% python3 -q
>>> import numpy as np
>>> import numpy.linalg as la
>>> np.set_printoptions(precision=2, suppress=True, linewidth=200)
>>> W0 = np.minimum.outer(np.arange(1, 6), np.arange(1, 6)) * 2
>>> print(W0)
[[ 2  2  2  2  2]
 [ 2  4  4  4  4]
 [ 2  4  6  6  6]
 [ 2  4  6  8  8]
 [ 2  4  6  8 10]]
>>> x0 = np.ones(5)
>>> for _ in range(3):
...     x0 = W0 @ x0
...     x0 /= la.norm(x0)
...     print(round(x0 @ W0 @ x0, 2))
... 
24.66
24.69
24.69
>>> print(round(float(la.eigvalsh(W0)[-1]), 2))
24.69
>>> other = W0 / la.norm(W0, axis=1, keepdims=True)
>>> cov = other @ other.T
>>> print((np.abs(cov) > 0.9).astype(int))
[[1 1 1 1 1]
 [1 1 1 1 1]
 [1 1 1 1 1]
 [1 1 1 1 1]
 [1 1 1 1 1]]
>>> print(cov[2])
[0.95 0.99 1.   0.99 0.98]
>>> w, V = la.eigh(W0)
>>> x0 = np.array([-4, 0, 0, 3, 1])
>>> print(la.eigvalsh(W0[1:, 1:]))
[ 0.58  0.93  2.48 24.01]
>>> print(V * np.abs(w) @ V.T)
[[ 2.  2.  2.  2.  2.]
 [ 2.  4.  4.  4.  4.]
 [ 2.  4.  6.  6.  6.]
 [ 2.  4.  6.  8.  8.]
 [ 2.  4.  6.  8. 10.]]
>>> print((np.sign(V[:, -1].round(6)) == np.sign(V[0, -1].round(6))).astype(int))
[1 1 1 1 1]
>>> x0 = np.array([-1, -2, 3, 0, -3])
>>> h = np.maximum(W0 @ x0, 0)
>>> print(h)
[0 0 0 0 0]
>>> print(np.maximum(W0 @ (3 * x0), 0))
[0 0 0 0 0]
>>> other = np.array([[-3, -1], [-1, 0], [0, -2], [-1, -5]])
>>> W2 = np.array([[-3, 2, -2, 0, 2, -2, -3, 3, 2, -3, 3, 1, 1],
...     [-2, -3, -3, 1, 2, 3, -2, -3, -3, 1, -1, 3, 2]])
>>> rng = np.random.default_rng(169)
>>> E = other @ W2 + 0.02 * rng.normal(size=(4, 13))
>>> print(E)
[[ 11.02  -3.     9.03  -0.98  -7.99   3.01  10.99  -6.03  -2.99   7.99  -8.01  -6.01  -5.  ]
 [  3.    -1.99   2.    -0.01  -2.04   2.02   3.04  -3.    -1.99   3.01  -2.98  -1.03  -1.01]
 [  4.     6.02   6.02  -1.99  -4.01  -6.01   4.     6.     5.99  -1.99   2.    -6.01  -4.01]
 [ 13.    13.    17.01  -5.   -12.   -13.02  13.01  12.01  12.97  -2.01   2.01 -15.99 -11.01]]
>>> other = E / np.sqrt((E ** 2).mean(axis=1, keepdims=True))
>>> print(la.norm(other, axis=1))
[3.61 3.61 3.61 3.61]
>>> print(la.matrix_rank(E - E.mean(axis=1, keepdims=True)))
4
>>> other = E / la.norm(E, axis=1, keepdims=True)
>>> cov = other @ other.T
>>> print((cov - 2 * np.eye(4)).round(6).argmax(axis=1))
[1 0 3 2]
>>> print((np.abs(cov) > 0.9).astype(int))
[[1 1 0 0]
 [1 1 0 0]
 [0 0 1 1]
 [0 0 1 1]]
>>> print(la.norm(other, axis=1))
[1. 1. 1. 1.]
>>> left, s, VT = la.svd(E)
>>> print(np.argmax(s[:-1] / (s[1:] + 1e-6)) + 1)
2
>>> other = left[:, :2] @ np.diag(s[:2]) @ VT[:2]
>>> print(round(float(np.abs(E - other).max()), 2))
0.03
>>> print(round(la.norm(E - other) / la.norm(E), 2))
0.0
>>> print(la.matrix_rank(E, rtol=0.05))
2
>>> print(np.argsort(-la.norm(E, axis=0).round(6), kind="stable")[:3])
[ 2 11  0]
>>> print(la.cond(E) > 100)
True
>>> W1 = np.array([[-2, 2, 0, 1, -1, 1],
...     [1, -2, 0, 2, -1, 2],
...     [1, -1, 1, 0, -1, -2],
...     [-2, -2, 2, 1, 1, 0],
...     [2, 1, -1, 2, 2, 2],
...     [1, 2, -2, 2, 0, -2],
...     [1, 0, -1, 1, 1, 1],
...     [0, -1, -2, 2, 1, -2],
...     [1, 2, 2, 1, 0, 2],
...     [-2, -2, 0, 1, 2, 0],
...     [-2, -1, 2, 1, 2, 2],
...     [0, 1, 1, -1, 0, 2],
...     [1, -2, -2, -2, 1, -2]])
>>> coef = np.array([6, -6, -8, -3, 3, 6])
>>> act = np.maximum(E @ W1 + coef, 0)
>>> print((act > 0).mean(axis=0))
[0.25 0.5  0.5  0.75 0.   0.5 ]
>>> print(la.matrix_rank(act))
4
>>> print(act)
[[ 0.    9.09  0.    3.01  0.    0.  ]
 [ 0.    0.97  0.    0.    0.    0.  ]
 [ 5.93  0.   12.07 27.05  0.   17.99]
 [ 0.    0.   36.   68.97  0.   21.99]]
>>> W2 = np.array([[4, 1], [5, 4], [2, 4], [4, 2], [4, 5], [3, 5]])
>>> print(W1 @ W2)
[[  5   8]
 [  4   2]
 [ -9 -14]
 [ -6   5]
 [ 33  26]
 [ 12  -5]
 [ 13   9]
 [ -3 -13]
 [ 28  29]
 [ -6   2]
 [  9  24]
 [  9  16]
 [-20 -24]]
>>> print(act @ W2)
[[ 57.46  42.36]
 [  4.85   3.88]
 [210.02 198.26]
 [413.85 391.89]]
>>> print((act @ W2).round(6).argmax(axis=1))
[0 0 0 0]
>>> X = np.loadtxt("m.csv", delimiter=",")
>>> print(X)
[[0. 1. 0. 1. 1. 0. 0. 0. 1. 0.]
 [1. 0. 0. 1. 1. 1. 0. 0. 1. 0.]
 [0. 0. 0. 0. 0. 0. 1. 1. 0. 1.]
 [1. 1. 0. 0. 0. 1. 0. 0. 0. 0.]
 [1. 1. 0. 0. 0. 1. 0. 0. 1. 0.]
 [0. 1. 0. 1. 1. 0. 0. 0. 1. 0.]
 [0. 0. 1. 0. 0. 0. 0. 1. 0. 0.]
 [0. 0. 1. 0. 0. 0. 1. 0. 0. 1.]
 [1. 1. 0. 0. 1. 1. 0. 0. 0. 0.]
 [0. 0. 1. 0. 0. 0. 0. 1. 0. 0.]]
>>> print(round(float(la.norm(E[3], 1)), 2), round(float(la.norm(E[3], np.inf)), 2))
142.04 17.01
>>> print(np.round(la.norm(E[3] - E[2]), 2))
26.21
>>> print(round(float(la.norm(E, "nuc")), 2))
71.58
>>> print(np.round(la.norm(E, 2), 2))
47.55
>>> print(la.norm(E, axis=0))
[17.76 14.77 20.28  5.47 15.1  14.79 17.76 15.02 14.73  8.99  9.   18.14 12.78]
>>> print(la.norm(E, axis=1))
[25.32  8.21 17.11 42.81]
>>> print(round(la.norm(E, 1), 2), round(la.norm(E, np.inf), 2))
34.07 142.04
>>> print(round(E[3] @ E[2], 2))
719.29
>>> w, V = la.eigvalsh(X)
Traceback (most recent call last):
  File "<python-input-62>", line 1, in <module>
    w, V = la.eigvalsh(X)
    ^^^^
ValueError: too many values to unpack (expected 2)
>>> w, V = la.eigh(X)
>>> print(la.eigvalsh(X + -2 * np.eye(10)))
[-4.18 -3.56 -3.24 -3.   -3.   -2.   -2.   -1.64  0.56  2.07]
>>> print(w.sum(), np.trace(X))
0.0 0.0
>>> print(np.abs(V[:, -1]).round(6).argmax())
1
>>> print(np.round(V @ np.diag(w) @ V.T, 2) + 0)
[[0. 1. 0. 1. 1. 0. 0. 0. 1. 0.]
 [1. 0. 0. 1. 1. 1. 0. 0. 1. 0.]
 [0. 0. 0. 0. 0. 0. 1. 1. 0. 1.]
 [1. 1. 0. 0. 0. 1. 0. 0. 0. 0.]
 [1. 1. 0. 0. 0. 1. 0. 0. 1. 0.]
 [0. 1. 0. 1. 1. 0. 0. 0. 1. 0.]
 [0. 0. 1. 0. 0. 0. 0. 1. 0. 0.]
 [0. 0. 1. 0. 0. 0. 1. 0. 0. 1.]
 [1. 1. 0. 0. 1. 1. 0. 0. 0. 0.]
 [0. 0. 1. 0. 0. 0. 0. 1. 0. 0.]]
>>> print(la.cond(X) > 100)
True
>>> print(np.round(np.sort(la.eigvals(X).real), 2) + 0)
[-2.18 -1.56 -1.24 -1.   -1.    0.    0.    0.36  2.56  4.07]
>>> print(round(la.det(X), 2))
0.0
>>> print((X != 0).astype(int))
[[0 1 0 1 1 0 0 0 1 0]
 [1 0 0 1 1 1 0 0 1 0]
 [0 0 0 0 0 0 1 1 0 1]
 [1 1 0 0 0 1 0 0 0 0]
 [1 1 0 0 0 1 0 0 1 0]
 [0 1 0 1 1 0 0 0 1 0]
 [0 0 1 0 0 0 0 1 0 0]
 [0 0 1 0 0 0 1 0 0 1]
 [1 1 0 0 1 1 0 0 0 0]
 [0 0 1 0 0 0 0 1 0 0]]
>>> K = np.array([[1, 0, 0, 0, 0, 0, 0, 0],
...     [2, 1, 0, 0, 0, 0, 0, 0],
...     [-2, -1, 1, 0, 0, 0, 0, 0],
...     [-3, -2, 3, 1, 0, 0, 0, 0],
...     [-1, -3, -1, 1, 1, 0, 0, 0],
...     [0, -2, 3, 3, -2, 1, 0, 0],
...     [3, -1, 3, 3, -1, 3, 1, 0],
...     [1, 1, -3, -1, 0, -3, 0, 1]])
>>> print(K)
[[ 1  0  0  0  0  0  0  0]
 [ 2  1  0  0  0  0  0  0]
 [-2 -1  1  0  0  0  0  0]
 [-3 -2  3  1  0  0  0  0]
 [-1 -3 -1  1  1  0  0  0]
 [ 0 -2  3  3 -2  1  0  0]
 [ 3 -1  3  3 -1  3  1  0]
 [ 1  1 -3 -1  0 -3  0  1]]
>>> labels = rng.permutation(8)
>>> print(labels)
[7 1 4 2 0 3 5 6]
>>> other = K[labels][:, labels]
>>> print(np.round(la.det(other), 2), np.round(la.det(K[labels]), 2))
1.0 1.0
>>> print(np.trace(other))
8
>>> print(np.allclose(other, K))
False
>>> other = K + rng.integers(-2, 3, (8, 7)) @ rng.integers(-2, 3, (7, 8))
>>> print(other)
[[  5   4   1 -11  -5   4  -3   3]
 [ -6   7   8  -2   2   8   2  -1]
 [  2  -4   1  -4 -13   0   7   7]
 [ -4  -3  -2  -1   6   3  -7   0]
 [  0   1   6  -3   2  -1   2  -2]
 [  4   0   3  -5 -14   6   4   5]
 [  8  -6   0  10  -1  -5   4  -1]
 [ -6   1  -2   1   7  -5 -10   1]]
>>> print(np.abs(other - K).sum(axis=1))
[35 37 38 25 22 40 32 29]
>>> print(la.matrix_rank(other - K, tol=1e-8))
7
>>> print(other - K)
[[  4   4   1 -11  -5   4  -3   3]
 [ -8   6   8  -2   2   8   2  -1]
 [  4  -3   0  -4 -13   0   7   7]
 [ -1  -1  -5  -2   6   3  -7   0]
 [  1   4   7  -4   1  -1   2  -2]
 [  4   2   0  -8 -12   5   4   5]
 [  5  -5  -3   7   0  -8   3  -1]
 [ -7   0   1   2   7  -2 -10   0]]
>>> print(np.round(la.svd(other - K, compute_uv=False), 2) + 0)
[28.83 22.06 14.49  8.97  6.91  2.39  0.74  0.  ]
>>> q, V = la.qr(K[:, :1])[0], la.qr(K[:, 1:])[0]
>>> s = la.svd(q.T @ V, compute_uv=False)
>>> print(np.degrees(np.arccos(s.clip(0, 1))))
[10.7]
>>> blk = np.stack([K, 4 * K, K[::-1]])
>>> print((blk @ K.T).shape)
(3, 8, 8)
>>> print(np.einsum("bij,cij->bc", blk, blk))
[[ 136  544   36]
 [ 544 2176  144]
 [  36  144  136]]
>>> print(la.matrix_rank(blk))
[8 8 8]
>>> print(la.norm(blk, axis=(1, 2)))
[11.66 46.65 11.66]
>>> print(blk.shape)
(3, 8, 8)
>>> print([int(la.matrix_rank(la.matrix_power(K, p))) for p in range(1, 9)])
[8, 8, 8, 8, 8, 8, 8, 8]
>>> print(np.prod(np.diag(K)), round(float(la.det(K)), 2))
1 1.0
>>> print(la.matrix_rank(K - K[0, 0] * np.eye(8)))
6
>>> arr = np.load("block18.npy")
>>> print(arr)
[[4 1 0 0 0 0]
 [6 2 0 0 0 0]
 [6 7 0 0 0 0]
 [0 0 4 1 0 0]
 [0 0 6 2 0 0]
 [0 0 6 7 0 0]
 [0 0 0 0 4 1]
 [0 0 0 0 6 2]
 [0 0 0 0 6 7]]
>>> q, R = la.qr(arr)
>>> print(np.allclose(R.T @ R, arr.T @ arr))
True
>>> print(np.round(abs(R[0, 0]), 2), round(float(la.norm(arr[:, 0])), 2))
9.38 9.38
>>> print(q.round(2) + 0)
[[-0.43 -0.41  0.    0.    0.    0.  ]
 [-0.64 -0.49  0.    0.    0.    0.  ]
 [-0.64  0.77  0.    0.    0.    0.  ]
 [ 0.    0.   -0.43 -0.41  0.    0.  ]
 [ 0.    0.   -0.64 -0.49  0.    0.  ]
 [ 0.    0.   -0.64  0.77  0.    0.  ]
 [ 0.    0.    0.    0.   -0.43  0.41]
 [ 0.    0.    0.    0.   -0.64  0.49]
 [ 0.    0.    0.    0.   -0.64 -0.77]]
>>> print(np.round(q @ R, 2) + 0)
[[4. 1. 0. 0. 0. 0.]
 [6. 2. 0. 0. 0. 0.]
 [6. 7. 0. 0. 0. 0.]
 [0. 0. 4. 1. 0. 0.]
 [0. 0. 6. 2. 0. 0.]
 [0. 0. 6. 7. 0. 0.]
 [0. 0. 0. 0. 4. 1.]
 [0. 0. 0. 0. 6. 2.]
 [0. 0. 0. 0. 6. 7.]]
>>> print(np.trace(q @ q.T))
6.0
>>> print(np.abs(np.diag(R)))
[9.38 3.97 9.38 3.97 9.38 3.97]
>>> print(q.shape, R.shape)
(9, 6) (6, 6)
>>> hat = arr @ la.solve(arr.T @ arr, arr.T)
>>> print(la.matrix_rank(np.eye(9) - hat))
3
>>> print(hat @ arr[:, 5])
[0. 0. 0. 0. 0. 0. 1. 2. 7.]
>>> print(np.allclose(hat @ hat, hat))
True
>>> print(np.round(la.eigvalsh(hat), 2) + 0)
[0. 0. 0. 1. 1. 1. 1. 1. 1.]
>>> x0 = np.array([2, -1, -1, -2, 3, 3])
>>> y = arr @ x0
>>> print(la.solve(arr.T @ arr, arr.T @ y))
[ 2. -1. -1. -2.  3.  3.]
>>> print(np.round(la.pinv(arr) @ arr, 2) + 0)
[[1. 0. 0. 0. 0. 0.]
 [0. 1. 0. 0. 0. 0.]
 [0. 0. 1. 0. 0. 0.]
 [0. 0. 0. 1. 0. 0.]
 [0. 0. 0. 0. 1. 0.]
 [0. 0. 0. 0. 0. 1.]]
>>> y = y + 0.1 * rng.normal(size=9)
>>> print(y)
[  6.93  10.18   4.99  -5.96 -10.02 -19.79  14.97  23.99  38.93]
>>> coef, *_ = la.lstsq(arr, y)
>>> print(np.round(la.norm(y - arr @ coef), 2))
0.17
